$ ipython --no-banner

In [1]: import numpy as np

In [2]: import numpy.linalg as la

In [3]: np.set_printoptions(precision=2, suppress=True, linewidth=160, floatmode="fixed")

In [4]: m1 = np.array([[0, -1, -2], [0, -1, -2], [0, -1, -2], [0, -3, -6]])

In [5]: m1
Out[5]: 
array([[ 0, -1, -2],
       [ 0, -1, -2],
       [ 0, -1, -2],
       [ 0, -3, -6]])

In [6]: rank = la.matrix_rank(m1)

In [7]: rank
Out[7]: np.int64(1)

In [8]: ns = la.svd(m1)[2][rank:].T

In [9]: [int(la.matrix_rank(np.delete(m1, i, axis=0))) for i in range(4)]
Out[9]: [1, 1, 1, 1]

In [10]: ns @ ns.T
Out[10]: 
array([[ 1.00,  0.00,  0.00],
       [ 0.00,  0.80, -0.40],
       [ 0.00, -0.40,  0.20]])

In [11]: [int(la.matrix_rank(m1[:i])) for i in range(1, len(m1) + 1)]
Out[11]: [1, 1, 1, 1]

In [12]: left, sig, Vt = la.svd(m1)

In [13]: sig.round(2) + 0
Out[13]: array([7.75, 0.00, 0.00])

In [14]: A2 = left[:, :1] @ np.diag(sig[:1]) @ Vt[:1]

In [15]: la.matrix_rank(m1, rtol=0.05)
Out[15]: np.int64(1)

In [16]: W0 = np.loadtxt("dump.csv", delimiter=",")

In [17]: W0
Out[17]: 
array([[-0.42, -0.91, -0.05],
       [ 0.88, -0.42,  0.23],
       [-0.23,  0.06,  0.97]])

In [18]: q = W0.astype(float).copy()

In [19]: for j in range(3):
    ...:     q[:, j] -= q[:, :j] @ (q[:, :j].T @ q[:, j])
    ...:     q[:, j] /= la.norm(q[:, j])
    ...: 

In [20]: np.round(q.T @ q, 2) + 0
Out[20]: 
array([[1.00, 0.00, 0.00],
       [0.00, 1.00, 0.00],
       [0.00, 0.00, 1.00]])

In [21]: A2 = np.array([[3, 0, 3], [3, 3, 1], [1, 1, 2]])

In [22]: np.einsum("ik,kj->ji", W0, A2)
Out[22]: 
array([[-4.03,  1.61,  0.45],
       [-2.77, -1.02,  1.14],
       [-2.26,  2.68,  1.31]])

In [23]: W0 @ A2
Out[23]: 
array([[-4.03, -2.77, -2.26],
       [ 1.61, -1.02,  2.68],
       [ 0.45,  1.14,  1.31]])

In [24]: la.matrix_rank(W0 @ A2)
Out[24]: np.int64(3)
